$ ipython --no-banner

In [1]: import numpy as np

In [2]: import numpy.linalg as la

In [3]: np.set_printoptions(precision=1, suppress=True, linewidth=200, sign=" ")

In [4]: M = np.load("dump.npy")

In [5]: M
Out[5]: 
array([[-0.7,  0.7],
       [ 0.7,  0.7]])

In [6]: vals, vecs = la.eig(M)

In [7]: M @ vecs[:, 0] - vals[0] * vecs[:, 0]
Out[7]: array([ 0.,  0.])

In [8]: np.prod(vals)
Out[8]: np.float64(-1.0)

In [9]: vals
Out[9]: array([-1.,  1.])

In [10]: np.sort(la.eigvals(M.T))
Out[10]: array([-1.,  1.])

In [11]: x = np.array([-6, -7])

In [12]: rhs = M @ x

In [13]: rhs
Out[13]: array([-0.3, -9.2])

In [14]: la.solve(M, M[:, 1])
Out[14]: array([-0.,  1.])

In [15]: la.solve(M, rhs + M[:, 0])
Out[15]: array([-5., -7.])

In [16]: print(la.solve(M, 5 * rhs))
[-30. -35.]

In [17]: la.solve(M, rhs)
Out[17]: array([-6., -7.])

In [18]: np.all(la.eigvalsh(M) > 0)
Out[18]: np.False_

In [19]: gram = M.T @ M

In [20]: gram.round(1) + 0
Out[20]: 
array([[ 1.,  0.],
       [ 0.,  1.]])

In [21]: print(np.diag(gram))
[ 1.  1.]

In [22]: np.allclose(gram, gram.T)
Out[22]: True

In [23]: mat = np.loadtxt("x.csv", delimiter=",")

In [24]: mat
Out[24]: 
array([[ 5.,  1.,  1.,  1.,  1.],
       [ 1.,  5.,  1.,  1.,  1.],
       [ 1.,  1.,  5.,  1.,  1.],
       [ 1.,  1.,  1.,  5.,  1.],
       [ 1.,  1.,  1.,  1.,  5.]])

In [25]: # symmetric, so the eigenvalues are real

In [26]: proj = np.triu(np.array([[2, 2, 0, 3, 3],
    ...:     [-2, -2, 0, 3, 1],
    ...:     [1, 2, -2, 2, 2],
    ...:     [-3, 3, -1, 2, 2],
    ...:     [-2, 3, 2, 1, 1]]), 1) + np.eye(5)

In [27]: A2 = proj @ mat @ la.inv(proj)

In [28]: print(A2)
[[13. -9.  9. -9. -9.]
 [ 5. -1.  5. -5. -5.]
 [ 5. -5.  9. -5. -5.]
 [ 3. -3.  3.  1. -3.]
 [ 1. -1.  1. -1.  3.]]

In [29]: round(float(la.det(A2)), 1)
Out[29]: 2304.0

In [30]: np.trace(A2), np.trace(mat)
Out[30]: (np.float64(25.0), np.float64(25.0))

In [31]: np.poly(A2)
Out[31]: array([    1.,   -25.,   240., -1120.,  2560., -2304.])

In [32]: m1 = np.loadtxt("block14.csv", delimiter=",")

In [33]: m1
Out[33]: 
array([[  5.,   6.,   7.,   8.,   9.],
       [ 10.,  11.,  12.,  13.,  14.],
       [ 15.,  16.,  17.,  18.,  19.]])

In [34]: # looks like rank 2

In [35]: rk = la.matrix_rank(m1)

In [36]: rk
Out[36]: np.int64(2)

In [37]: N = la.svd(m1)[2][rk:].T

In [38]: print(np.round(N @ N.T, 1) + 0)
[[ 0.4 -0.4 -0.2  0.   0.2]
 [-0.4  0.7 -0.2 -0.1  0. ]
 [-0.2 -0.2  0.8 -0.2 -0.2]
 [ 0.  -0.1 -0.2  0.7 -0.4]
 [ 0.2  0.  -0.2 -0.4  0.4]]

In [39]: la.matrix_rank(m1.T @ m1), la.matrix_rank(m1 @ m1.T)
Out[39]: (np.int64(2), np.int64(2))

In [40]: np.allclose(m1 @ N, 0)
Out[40]: True

In [41]: la.cond(m1) > 100
Out[41]: np.True_

In [42]: r0, v = m1[0], m1[1]

In [43]: r0 @ v
Out[43]: np.float64(430.0)

In [44]: p = (r0 @ v) / (r0 @ r0) * r0

In [45]: round((v - p) @ r0, 1)
Out[45]: np.float64(0.0)

In [46]: la.matrix_rank(np.outer(r0, v))
Out[46]: np.int64(1)

In [47]: print(p)
[  8.4  10.1  11.8  13.5  15.2]

In [48]: A2 = m1 / la.norm(m1, axis=1, keepdims=True)

In [49]: gram = A2 @ A2.T

In [50]: round(np.degrees(np.arccos(np.clip(gram[2, 0], -1, 1))), 1)
Out[50]: np.float64(6.7)

In [51]: gram[2]
Out[51]: array([ 1.,  1.,  1.])

In [52]: Uu, sig, Vh = la.svd(m1)

In [53]: vecs = Vh[:(sig > 1e-8).sum()]

In [54]: rng = np.random.default_rng(863934)

In [55]: x = m1[0] + 2 * m1[2] + rng.integers(2) * np.eye(5)[3]

In [56]: x
Out[56]: array([ 35.,  38.,  41.,  44.,  47.])

In [57]: round(la.norm(x - vecs.T @ vecs @ x), 1)
Out[57]: np.float64(0.0)

In [58]: K = np.array([[0, 2, 2, 1, -2], [0, 2, 0, -2, -1], [2, 2, -2, -2, 2]])

In [59]: K[-1] = K[0] + -2 * K[1]

In [60]: K
Out[60]: 
array([[ 0,  2,  2,  1, -2],
       [ 0,  2,  0, -2, -1],
       [ 0, -2,  2,  5,  0]])

In [61]: # null space of dimension 3

In [62]: print(np.argsort(-la.norm(K, axis=0).round(6), kind="stable")[:3])
[ 3  1  2]

In [63]: round(float(la.norm(K, 2) / la.norm(K)), 1)
Out[63]: 0.9

In [64]: [round(float(x), 1) for x in la.svd(K, compute_uv=False)[:3]]
Out[64]: [6.3, 3.9, 0.0]

In [65]: Uu, sig, Vh = la.svd(K)

In [66]: vecs = Vh[:(sig > 1e-8).sum()]

In [67]: x = K[2] + 2 * K[0] + rng.integers(2) * np.eye(5)[4]

In [68]: print(x)
[ 0.  2.  6.  7. -3.]

In [69]: np.round(np.diag(vecs.T @ vecs), 1) + 0
Out[69]: array([ 0. ,  0.6,  0.4,  0.8,  0.3])

In [70]: np.round(vecs.T @ vecs, 1) + 0
Out[70]: 
array([[ 0. ,  0. ,  0. ,  0. ,  0. ],
       [ 0. ,  0.6,  0.2, -0.3, -0.4],
       [ 0. ,  0.2,  0.4,  0.3, -0.3],
       [ 0. , -0.3,  0.3,  0.8,  0. ],
       [ 0. , -0.4, -0.3,  0. ,  0.3]])

In [71]: x = np.array([-1, 0, 0, -1, -1])

In [72]: print(np.einsum("ij,j->i", K, x))
[ 1  3 -5]

In [73]: print(K * x)
[[ 0  0  0 -1  2]
 [ 0  0  0  2  1]
 [ 0  0  0 -5  0]]

In [74]: K @ x
Out[74]: array([ 1,  3, -5])

In [75]: (K @ x).argmax()
Out[75]: np.int64(1)

In [76]: rk = la.matrix_rank(K)

In [77]: rk
Out[77]: np.int64(2)

In [78]: N = la.svd(K)[2][rk:].T

In [79]: [int(la.matrix_rank(np.delete(K, i, axis=0))) for i in range(3)]
Out[79]: [2, 2, 2]

In [80]: np.round(N @ N.T, 1) + 0
Out[80]: 
array([[ 1. ,  0. ,  0. ,  0. ,  0. ],
       [ 0. ,  0.4, -0.2,  0.3,  0.4],
       [ 0. , -0.2,  0.6, -0.3,  0.3],
       [ 0. ,  0.3, -0.3,  0.2,  0. ],
       [ 0. ,  0.4,  0.3,  0. ,  0.7]])

In [81]: np.round(K @ N, 1) + 0
Out[81]: 
array([[ 0.,  0.,  0.],
       [ 0.,  0.,  0.],
       [ 0.,  0.,  0.]])

In [82]: print([int(la.matrix_rank(K[:i])) for i in range(1, len(K) + 1)])
[1, 2, 2]

In [83]: print(la.matrix_rank(K.T @ K), la.matrix_rank(K @ K.T))
2 2

In [84]: [int(la.matrix_rank(K[:, :j + 1])) for j in range(5)]
Out[84]: [0, 1, 2, 2, 2]

In [85]: W1 = np.array([[1, 2, 5, 2, -6, 7],
    ...:     [-4, 3, 1, 6, 6, 7],
    ...:     [-2, 4, -3, 4, 1, 5],
    ...:     [-9, 3, 1, 9, 0, 3],
    ...:     [-9, -1, 5, -2, 6, -1]])

In [86]: beta = np.array([1, 0, 2, 3, 2, 2])

In [87]: act = np.maximum(K @ W1 + beta, 0)

In [88]: (act > 0).astype(int)
Out[88]: 
array([[ 0,  1,  0,  1,  1,  1],
       [ 1,  1,  0,  0,  1,  1],
       [ 0,  1,  0,  1,  0,  1]])

In [89]: print((act > 0).mean(axis=0))
[ 0.3  1.   0.   0.7  0.7  1. ]

In [90]: act
Out[90]: 
array([[  0,  19,   0,  36,   4,  31],
       [ 20,   1,   0,   0,   8,  11],
       [  0,  17,   0,  44,   0,  13]])

In [91]: cent = np.array([[-1, -1, 0],
    ...:     [-3, 0, -2],
    ...:     [-2, -2, 3],
    ...:     [0, 0, 0],
    ...:     [-1, -2, -2],
    ...:     [2, -1, 1]])

In [92]: print((act @ cent).round(6).argmax(axis=1))
[ 0  2  1]
